In [1]: import numpy as np

In [2]: np.set_printoptions(precision=2, suppress=True, linewidth=200, sign=" ")

In [3]: rnd = lambda a: np.round(a, 2) + 0

In [4]: K = np.load("arr.npy")

In [5]: K
Out[5]: 
array([[-1.5 , -4.59, -1.  ],
       [ 0.9 ,  2.76,  0.9 ],
       [ 0.5 ,  1.71,  2.6 ],
       [-1.  , -3.03,  0.3 ],
       [ 0.9 ,  2.86, -1.2 ],
       [-1.2 , -3.65,  0.4 ],
       [-1.  , -2.82, -0.7 ],
       [-1.5 , -4.44,  1.9 ],
       [ 0.5 ,  1.63, -2.  ],
       [-1.4 , -4.19,  1.  ],
       [ 0.5 ,  1.52,  1.3 ],
       [-1.1 , -3.09, -1.6 ],
       [ 1.1 ,  3.43, -0.3 ],
       [-0.7 , -2.18, -0.3 ],
       [-0.2 , -0.69, -0.5 ],
       [ 0.5 ,  1.33,  0.3 ],
       [-0.9 , -2.76,  1.8 ],
       [ 1.8 ,  5.27, -0.5 ],
       [ 0.2 ,  0.62,  1.  ],
       [ 1.  ,  2.99,  0.1 ],
       [ 1.4 ,  3.99, -0.1 ],
       [-1.7 , -5.2 ,  0.1 ],
       [ 0.8 ,  2.56,  0.1 ],
       [-1.1 , -3.34, -1.  ]])

In [6]: U, sig, VT = np.linalg.svd(K)

In [7]: np.argmax(sig[:-1] / (sig[1:] + 1e-6)) + 1
Out[7]: np.int64(2)

In [8]: rnd(sig)
Out[8]: array([ 16.54,   5.44,   0.19])

In [9]: Y = U[:, :2] @ np.diag(sig[:2]) @ VT[:2]

In [10]: rnd(np.linalg.norm(K - Y) / np.linalg.norm(K))
Out[10]: np.float64(0.01)

In [11]: np.linalg.matrix_rank(Y)
Out[11]: np.int64(2)

In [12]: vec = np.array([-1, 7, -8])

In [13]: a = np.maximum(K @ vec, 0)

In [14]: rnd(K.T @ a)
Out[14]: array([ 221.26,  666.34, -102.59])

In [15]: K * (a > 1e-9)[:, None]
Out[15]: 
array([[-0.  , -0.  , -0.  ],
       [ 0.9 ,  2.76,  0.9 ],
       [ 0.  ,  0.  ,  0.  ],
       [-0.  , -0.  ,  0.  ],
       [ 0.9 ,  2.86, -1.2 ],
       [-0.  , -0.  ,  0.  ],
       [-0.  , -0.  , -0.  ],
       [-0.  , -0.  ,  0.  ],
       [ 0.5 ,  1.63, -2.  ],
       [-0.  , -0.  ,  0.  ],
       [ 0.  ,  0.  ,  0.  ],
       [-0.  , -0.  , -0.  ],
       [ 1.1 ,  3.43, -0.3 ],
       [-0.  , -0.  , -0.  ],
       [-0.  , -0.  , -0.  ],
       [ 0.5 ,  1.33,  0.3 ],
       [-0.  , -0.  ,  0.  ],
       [ 1.8 ,  5.27, -0.5 ],
       [ 0.  ,  0.  ,  0.  ],
       [ 1.  ,  2.99,  0.1 ],
       [ 1.4 ,  3.99, -0.1 ],
       [-0.  , -0.  ,  0.  ],
       [ 0.8 ,  2.56,  0.1 ],
       [-0.  , -0.  , -0.  ]])

In [16]: rnd(a)
Out[16]: array([  0.  ,  11.22,   0.  ,   0.  ,  28.72,   0.  ,   0.  ,   0.  ,  26.91,   0.  ,   0.  ,   0.  ,  25.31,   0.  ,   0.  ,   6.41,   0.  ,  39.09,   0.  ,  19.13,  27.33,   0.  ,  16.32,   0.  ])

In [17]: G = np.cov(K, rowvar=False)

In [18]: np.argwhere(np.triu(np.abs(np.corrcoef(K.T)) > 0.8, 1))
Out[18]: array([[ 0,  1]])

In [19]: rnd(np.median(K, axis=0))
Out[19]: array([ 0.  , -0.03,  0.1 ])

In [20]: np.argsort(-K.std(axis=0).round(6), kind="stable")
Out[20]: array([ 1,  2,  0])

In [21]: rnd(np.polyfit(K[:, 2], K[:, 1], 1))
Out[21]: array([-0.13, -0.37])

In [22]: rnd(G)
Out[22]: 
array([[ 1.17,  3.51, -0.05],
       [ 3.51, 10.55, -0.17],
       [-0.05, -0.17,  1.28]])

In [23]: rnd(K.std(axis=0))
Out[23]: array([ 1.06,  3.18,  1.11])

In [24]: W0 = np.load("a.npy")

In [25]: W0
Out[25]: 
array([[  2,   4,   2,   6],
       [  4,   4,   2,   6],
       [  5,   0,   0,   0],
       [  0,   5,   5,  15]])

In [26]: # rows and columns are dependent

In [27]: [round(float(x), 2) for x in np.linalg.svd(W0, compute_uv=False)[:3]]
Out[27]: [19.68, 6.42, 1.84]

In [28]: Y = W0[0, 0] * W0[1:] - np.outer(W0[1:, 0], W0[0])

In [29]: Y
Out[29]: 
array([[  0,  -8,  -4, -12],
       [  0, -20, -10, -30],
       [  0,  10,  10,  30]])

In [30]: np.flatnonzero(~Y.round(6).any(axis=1))
Out[30]: array([], dtype=int64)

In [31]: U, sig, VT = np.linalg.svd(W0)

In [32]: V = VT[:(sig > 1e-8).sum()]

In [33]: rng = np.random.default_rng(99795)

In [34]: vec = W0[0] + 3 * W0[3] + rng.integers(2) * np.eye(4)[1]

In [35]: vec
Out[35]: array([  2.,  20.,  17.,  51.])

In [36]: rnd(np.diag(V.T @ V))
Out[36]: array([ 1. ,  1. ,  0.1,  0.9])

In [37]: rnd(V.T @ V)
Out[37]: 
array([[ 1. ,  0. ,  0. ,  0. ],
       [ 0. ,  1. ,  0. ,  0. ],
       [ 0. ,  0. ,  0.1,  0.3],
       [ 0. ,  0. ,  0.3,  0.9]])

In [38]: rnd(np.linalg.norm(vec - V.T @ V @ vec))
Out[38]: np.float64(0.0)

In [39]: np.linalg.matrix_rank(np.vstack([W0, vec]))
Out[39]: np.int64(3)

In [40]: A = np.load("run18.npy")

In [41]: A
Out[41]: 
array([[ 0.,  1.,  1.,  1.],
       [ 1.,  0.,  1.,  1.],
       [ 1.,  1.,  0.,  1.],
       [ 1.,  1.,  1.,  0.]])

In [42]: # symmetric, so the eigenvalues are real

In [43]: np.all(np.linalg.eigvalsh(A) > 0)
Out[43]: np.False_

In [44]: rnd(np.linalg.norm(A, 1)), rnd(np.linalg.norm(A, np.inf))
Out[44]: (np.float64(3.0), np.float64(3.0))

In [45]: lab = rng.permutation(4)

In [46]: lab
Out[46]: array([ 3,  2,  1,  0])

In [47]: Y = A[lab][:, lab]

In [48]: rnd(np.sort(np.abs(np.linalg.eigvals(Y))))
Out[48]: array([ 1.,  1.,  1.,  3.])

In [49]: Y
Out[49]: 
array([[ 0.,  1.,  1.,  1.],
       [ 1.,  0.,  1.,  1.],
       [ 1.,  1.,  0.,  1.],
       [ 1.,  1.,  1.,  0.]])

In [50]: np.allclose(Y, A)
Out[50]: True

In [51]: np.trace(Y)
Out[51]: np.float64(0.0)

In [52]: np.diag(Y)
Out[52]: array([ 0.,  0.,  0.,  0.])

In [53]: q, Rm = np.linalg.qr(A)

In [54]: rnd(np.trace(q @ q.T))
Out[54]: np.float64(4.0)

In [55]: rnd(q)
Out[55]: 
array([[ 0.  ,  0.77,  0.51, -0.38],
       [-0.58, -0.52,  0.51, -0.38],
       [-0.58,  0.26, -0.68, -0.38],
       [-0.58,  0.26,  0.17,  0.76]])

In [56]: rnd(q.T @ q)
Out[56]: 
array([[ 1.,  0.,  0.,  0.],
       [ 0.,  1.,  0.,  0.],
       [ 0.,  0.,  1.,  0.],
       [ 0.,  0.,  0.,  1.]])
